% python3 -q
>>> import numpy as np
>>> import numpy.linalg as la
>>> np.set_printoptions(precision=3, suppress=True, linewidth=140)
>>> def rd(a):
...     return np.round(a, 3) + 0
... 
>>> rng = np.random.default_rng(3347)
>>> t = rng.uniform(0, 2 * np.pi, 13)
>>> Q, _ = la.qr(np.array([[-0.1, -0.8],
...     [-0.2, 1.3],
...     [0.5, 0.9],
...     [-0.8, 1.1],
...     [1.8, -1.0],
...     [-0.4, 0.4],
...     [-0.7, -0.6],
...     [0.3, -1.8],
...     [1.4, 0.7],
...     [-0.3, 1.5]]))
>>> M = 3 * np.c_[np.cos(t), np.sin(t)] @ Q.T
>>> rd(M)
array([[ 0.623, -1.1  , -0.608, -1.082,  1.242, -0.42 ,  0.317,  1.528, -0.23 , -1.286],
       [-0.567,  0.541,  1.044, -0.203,  1.31 , -0.188, -1.081, -0.725,  1.872,  0.552],
       [ 0.307, -0.074, -0.798,  0.675, -1.868,  0.373,  0.961,  0.076, -1.803, -0.005],
       [-0.754,  1.049,  1.036,  0.582, -0.008,  0.159, -0.868, -1.441,  1.296,  1.177],
       [-0.284,  0.763, -0.004,  1.172, -1.961,  0.517,  0.309, -1.076, -0.847,  0.939],
       [-0.724,  0.911,  1.098,  0.309,  0.504,  0.033, -1.   , -1.244,  1.594,  1.   ],
       [ 0.556, -0.518, -1.036,  0.23 , -1.346,  0.199,  1.079,  0.693, -1.877, -0.525],
       [-0.655,  1.118,  0.68 ,  1.039, -1.103,  0.394, -0.399, -1.552,  0.38 ,  1.301],
       [-0.28 ,  0.759, -0.01 ,  1.171, -1.964,  0.517,  0.314, -1.07 , -0.856,  0.934],
       [ 0.262, -0.001, -0.747,  0.736, -1.923,  0.395,  0.927, -0.025, -1.763,  0.079],
       [ 0.641, -0.698, -1.089,  0.007, -1.024,  0.106,  1.074,  0.945, -1.806, -0.74 ],
       [-0.753,  1.081,  1.001,  0.665, -0.18 ,  0.199, -0.812, -1.487,  1.179,  1.22 ],
       [-0.69 ,  1.132,  0.765,  0.976, -0.918,  0.358, -0.499, -1.567,  0.566,  1.308]])
>>> # rows and columns are dependent
>>> np.abs(np.diag(la.qr(M)[1])) > 1e-9
array([ True,  True, False, False, False, False, False, False, False, False])
>>> print(np.unique(M.round(6), axis=0).shape)
(13, 10)
>>> np.allclose(M[:-1].T @ la.lstsq(M[:-1].T, M[-1])[0], M[-1])
True
>>> E = np.array([[-2, -2, -2, -2, -2, -2],
...     [-2, -4, -4, -4, -4, -4],
...     [-2, -4, -6, -6, -6, -6],
...     [-2, -4, -6, -8, -8, -8],
...     [-2, -4, -6, -8, -10, -10],
...     [-2, -4, -6, -8, -10, -12]])
>>> idx = rng.permutation(6)
>>> idx
array([0, 1, 4, 3, 5, 2])
>>> M2 = E[idx][:, idx]
>>> rd(la.det(M2)), rd(la.det(E[idx]))
(np.float64(64.0), np.float64(64.0))
>>> print(rd(np.sort(np.abs(la.eigvals(M2)))))
[ 0.53   0.638  0.892  1.549  3.976 34.414]
>>> np.trace(M2)
np.int64(-42)
>>> w, vecs = la.eigh(E)
>>> rd(w)
array([-34.414,  -3.976,  -1.549,  -0.892,  -0.638,  -0.53 ])
>>> print(rd(la.svd(E, compute_uv=False)))
[34.414  3.976  1.549  0.892  0.638  0.53 ]
>>> rd(la.eigvalsh(E @ E))
array([   0.281,    0.407,    0.796,    2.401,   15.811, 1184.304])
>>> rd(la.eigvalsh(E + -2 * np.eye(6)))
array([-36.414,  -5.976,  -3.549,  -2.892,  -2.638,  -2.53 ])
>>> np.unique(w.round(6) + 0, return_counts=True)[1]
array([1, 1, 1, 1, 1, 1])
>>> print(rd(la.det(E)))
64.0
>>> rd(np.abs(la.eigvals(E)).max())
np.float64(34.414)
>>> la.matrix_power(E, 2)
array([[ 24,  44,  60,  72,  80,  84],
       [ 44,  84, 116, 140, 156, 164],
       [ 60, 116, 164, 200, 224, 236],
       [ 72, 140, 200, 248, 280, 296],
       [ 80, 156, 224, 280, 320, 340],
       [ 84, 164, 236, 296, 340, 364]])
>>> (E + E.T) / 2
array([[ -2.,  -2.,  -2.,  -2.,  -2.,  -2.],
       [ -2.,  -4.,  -4.,  -4.,  -4.,  -4.],
       [ -2.,  -4.,  -6.,  -6.,  -6.,  -6.],
       [ -2.,  -4.,  -6.,  -8.,  -8.,  -8.],
       [ -2.,  -4.,  -6.,  -8., -10., -10.],
       [ -2.,  -4.,  -6.,  -8., -10., -12.]])
>>> E @ E
array([[ 24,  44,  60,  72,  80,  84],
       [ 44,  84, 116, 140, 156, 164],
       [ 60, 116, 164, 200, 224, 236],
       [ 72, 140, 200, 248, 280, 296],
       [ 80, 156, 224, 280, 320, 340],
       [ 84, 164, 236, 296, 340, 364]])
>>> np.allclose(E @ E.T, E.T @ E)
True
>>> np.allclose(E, E.T)
True
>>> W0 = np.load("out14.npy")
>>> W0
array([[-2,  0,  0,  0,  0,  0,  0,  0,  0,  0,  0],
       [ 0,  2,  0,  0,  0,  0,  0,  0,  0,  0,  0],
       [ 0,  0, -3,  0,  0,  0,  0,  0,  0,  0,  0],
       [ 0,  0,  0,  0,  0,  0,  0,  0,  0,  0,  0],
       [ 0,  0,  0,  0,  1,  0,  0,  0,  0,  0,  0],
       [ 0,  0,  0,  0,  0, -4,  0,  0,  0,  0,  0],
       [ 0,  0,  0,  0,  0,  0,  4,  0,  0,  0,  0],
       [ 0,  0,  0,  0,  0,  0,  0, -5,  0,  0,  0],
       [ 0,  0,  0,  0,  0,  0,  0,  0,  1,  0,  0],
       [ 0,  0,  0,  0,  0,  0,  0,  0,  0,  5,  0],
       [ 0,  0,  0,  0,  0,  0,  0,  0,  0,  0, -2]])
>>> # symmetric, so the eigenvalues are real
>>> M2 = la.inv(E)
>>> print((np.abs(M2) > 1e-9).astype(int))
[[1 1 0 0 0 0]
 [1 1 1 0 0 0]
 [0 1 1 1 0 0]
 [0 0 1 1 1 0]
 [0 0 0 1 1 1]
 [0 0 0 0 1 1]]
>>> print(E @ M2)
[[1. 0. 0. 0. 0. 0.]
 [0. 1. 0. 0. 0. 0.]
 [0. 0. 1. 0. 0. 0.]
 [0. 0. 0. 1. 0. 0.]
 [0. 0. 0. 0. 1. 0.]
 [0. 0. 0. 0. 0. 1.]]
>>> rd(la.det(E) * M2)
array([[-64.,  32.,   0.,   0.,   0.,   0.],
       [ 32., -64.,  32.,   0.,   0.,   0.],
       [  0.,  32., -64.,  32.,   0.,   0.],
       [  0.,   0.,  32., -64.,  32.,   0.],
       [  0.,   0.,   0.,  32., -64.,  32.],
       [  0.,   0.,   0.,   0.,  32., -32.]])
>>> x0 = np.array([-9, 3, -7, 5, 5, 5, -8, -9, 0, -1, 3])
>>> h = np.maximum(W0 @ x0, 0)
>>> print(h)
[18  6 21  0  5  0  0 45  0  0  0]
>>> print(np.maximum(W0 @ (3 * x0), 0))
[ 54  18  63   0  15   0   0 135   0   0   0]
>>> np.maximum(W0 @ x0, 0) - np.maximum(-W0 @ x0, 0)
array([ 18,   6,  21,   0,   5, -20, -32,  45,   0,  -5,  -6])
>>> np.flatnonzero(h > 1e-9)
array([0, 1, 2, 4, 7])
>>> x0 = np.array([0, -1, 1, -2, 1, 2])
>>> y = E @ x0
>>> y
array([ -2,  -4,  -8, -10, -16, -20])
>>> rd(la.solve(E, E[:, 1]))
array([0., 1., 0., 0., 0., 0.])
>>> print(rd(la.solve(E.T, E[5])))
[0. 0. 0. 0. 0. 1.]
>>> Q, _ = la.qr(np.array([[-0.1, -1.2, -1.2, -0.4],
...     [0.1, 0.5, -0.7, -0.2],
...     [-0.2, 0.4, 1.5, 1.3],
...     [-0.3, -1.1, 0.4, 0.0]]))
>>> vecs, _ = la.qr(np.array([[-0.3, -1.2, -0.6, -0.8, 0.1, 1.2, -0.9, -0.8],
...     [-1.0, 0.4, 0.5, 0.7, 0.1, -1.6, 0.3, -0.5],
...     [-0.8, -0.8, 2.5, 1.2, -0.2, 0.0, -0.2, 0.3],
...     [2.0, 1.8, -0.3, -0.6, 1.2, 0.1, 0.0, -1.2],
...     [0.1, 1.3, 1.3, 1.1, 0.4, 0.3, -1.3, 0.6],
...     [1.4, -0.7, -1.3, 0.3, -0.1, 0.2, -0.7, 1.3],
...     [0.5, 0.1, 1.3, -0.9, 0.9, -0.6, -1.0, -0.2],
...     [-1.2, -0.4, -0.8, 0.4, 0.9, 0.0, 1.8, -0.7]]))
>>> sigma = 20 * 0.9 ** np.arange(4)
>>> X = Q[:, :4] * sigma @ vecs[:4]
>>> rd(X)
array([[-10.518,  -1.71 ,  -4.93 ,   5.903,   2.099,  -9.989,  -2.128,  -1.426],
       [ -0.122,   3.963, -10.522,   2.083,  -4.923,   5.478,   5.031,  -7.562],
       [ -0.026,   2.827,  -3.942,   3.401,   4.793,   3.095,   8.65 ,  13.285],
       [  6.011, -11.127,  -1.099,   4.803,   0.08 ,  -8.32 ,   8.52 ,   1.74 ]])
>>> w1 = np.array([[-3, -2, -1, 1, -1],
...     [-2, 3, -2, 2, -1],
...     [0, 2, 2, 1, 0],
...     [-2, 3, 3, 3, 3],
...     [-3, -2, -2, -2, 1],
...     [2, 3, 0, 0, -1],
...     [0, -3, -1, 0, 0],
...     [-2, 2, 3, -2, 0]])
>>> coef = np.array([3, 3, 4, 5, 4])
>>> act = np.maximum(X @ w1 + coef, 0)
>>> (act > 0).mean(axis=0)
array([0.5 , 0.25, 0.75, 0.5 , 0.75])
>>> la.matrix_rank(act)
np.int64(4)
>>> rd(act)
array([[ 2.747,  0.   , 19.441,  2.496, 46.025],
       [32.121,  0.   ,  0.   , 33.5  ,  0.   ],
       [ 0.   , 14.17 , 22.312,  0.   , 13.101],
       [ 0.   ,  0.   , 28.994,  0.   , 31.926]])
>>> basis = np.array([[2, 3, 4], [2, 1, 0], [1, 0, 0], [0, 3, 2], [0, 5, 2]])
>>> (act @ basis).round(6).argmax(axis=1)
array([1, 1, 1, 1])
>>> rd(act @ basis)
array([[ 24.935, 245.856, 108.031],
       [ 64.243, 196.865, 195.486],
       [ 50.651,  79.675,  26.202],
       [ 28.994, 159.631,  63.852]])
>>> M2 = np.array([[9, 5], [4, 4], [7, 1], [2, 9], [7, 0]])
>>> rd(np.einsum("ij->j", act))
array([34.868, 14.17 , 70.747, 35.996, 91.053])
>>> rd(act @ M2)
array([[487.981,  55.642],
       [356.093, 462.11 ],
       [304.568,  78.991],
       [426.444,  28.994]])
>>> rd(X.reshape(2, -1))
array([[-10.518,  -1.71 ,  -4.93 ,   5.903,   2.099,  -9.989,  -2.128,  -1.426,  -0.122,   3.963, -10.522,   2.083,  -4.923,   5.478,
          5.031,  -7.562],
       [ -0.026,   2.827,  -3.942,   3.401,   4.793,   3.095,   8.65 ,  13.285,   6.011, -11.127,  -1.099,   4.803,   0.08 ,  -8.32 ,
          8.52 ,   1.74 ]])
>>> rd(X.ravel(order="F"))
array([-10.518,  -0.122,  -0.026,   6.011,  -1.71 ,   3.963,   2.827, -11.127,  -4.93 , -10.522,  -3.942,  -1.099,   5.903,   2.083,
         3.401,   4.803,   2.099,  -4.923,   4.793,   0.08 ,  -9.989,   5.478,   3.095,  -8.32 ,  -2.128,   5.031,   8.65 ,   8.52 ,
        -1.426,  -7.562,  13.285,   1.74 ])
>>> rd(X.reshape(-1, 2))
array([[-10.518,  -1.71 ],
       [ -4.93 ,   5.903],
       [  2.099,  -9.989],
       [ -2.128,  -1.426],
       [ -0.122,   3.963],
       [-10.522,   2.083],
       [ -4.923,   5.478],
       [  5.031,  -7.562],
       [ -0.026,   2.827],
       [ -3.942,   3.401],
       [  4.793,   3.095],
       [  8.65 ,  13.285],
       [  6.011, -11.127],
       [ -1.099,   4.803],
       [  0.08 ,  -8.32 ],
       [  8.52 ,   1.74 ]])
>>> blk = X.reshape(4, 2, -1)
>>> rd(blk[:, 0])
array([[-10.518,  -1.71 ,  -4.93 ,   5.903],
       [ -0.122,   3.963, -10.522,   2.083],
       [ -0.026,   2.827,  -3.942,   3.401],
       [  6.011, -11.127,  -1.099,   4.803]])
>>> print(blk.shape)
(4, 2, 4)
>>> print(np.einsum("ihd,jhd->hij", blk, blk).shape)
(2, 4, 4)
